$ python3 -q
>>> import numpy as np
>>> import numpy.linalg as la
>>> np.set_printoptions(precision=4, suppress=True, linewidth=140, sign=" ")
>>> rd = lambda a: np.round(a, 4) + 0
>>> X = np.load("mat.npy")
>>> X
array([[-2, -2, -2, -2],
       [-2, -4, -4, -4],
       [-2, -4, -6, -6],
       [-2, -4, -6, -8]])
>>> A2 = np.array([[2, 2], [3, 2], [1, 2], [1, 1]])
>>> np.einsum("ij,ij->i", X, X)
array([  16,   52,   92,  120])
>>> np.vstack([X, A2.T]).shape
(6, 4)
>>> np.einsum("ij->j", X)
array([ -8, -14, -18, -20])
>>> np.einsum("ik,kj->ji", X, A2)
array([[-14, -24, -28, -30],
       [-14, -24, -30, -32]])
>>> Q = X.astype(float).copy()
>>> for j in range(4):
...     Q[:, j] -= Q[:, :j] @ (Q[:, :j].T @ Q[:, j])
...     Q[:, j] /= la.norm(Q[:, j])
... 
>>> rd(Q)
array([[-0.5   ,  0.866 ,  0.    ,  0.    ],
       [-0.5   , -0.2887,  0.8165,  0.    ],
       [-0.5   , -0.2887, -0.4082,  0.7071],
       [-0.5   , -0.2887, -0.4082, -0.7071]])
>>> rd(Q.T @ X)
array([[  4.    ,   7.    ,   9.    ,  10.    ],
       [  0.    ,   1.7321,   2.8868,   3.4641],
       [  0.    ,   0.    ,   1.633 ,   2.4495],
       [  0.    ,   0.    ,   0.    ,   1.4142]])
>>> P = np.triu(np.array([[-3, -3, -2, 1], [-3, -3, 1, -1], [1, 2, -3, 2], [-3, 3, -1, 3]]), 1) + np.eye(4)
>>> A2 = P @ X @ la.inv(P)
>>> rd(np.poly(A2))
array([  1.,  20.,  60.,  56.,  16.])
>>> la.matrix_rank(A2)
np.int64(4)
>>> np.trace(A2), np.trace(X)
(np.float64(-20.0), np.int64(-20))
>>> data = np.loadtxt("w.csv", delimiter=",")
>>> data
array([[-9.,  2., 20.,  4.],
       [-8., -5., 25.,  5.],
       [-3., -4.,  0.,  0.]])
>>> A2 = np.array([[1, -2], [-1, 1], [2, -2], [-2, -1]])
>>> np.einsum("ij->j", data)
array([-20.,  -7.,  45.,   9.])
>>> data @ A2
array([[ 21., -24.],
       [ 37., -44.],
       [  1.,   2.]])
>>> np.vstack([data, A2.T]).shape
(5, 4)
>>> np.einsum("ik,kj->ij", data, A2)
array([[ 21., -24.],
       [ 37., -44.],
       [  1.,   2.]])
>>> A2.T @ data.T
array([[ 21.,  37.,   1.],
       [-24., -44.,   2.]])
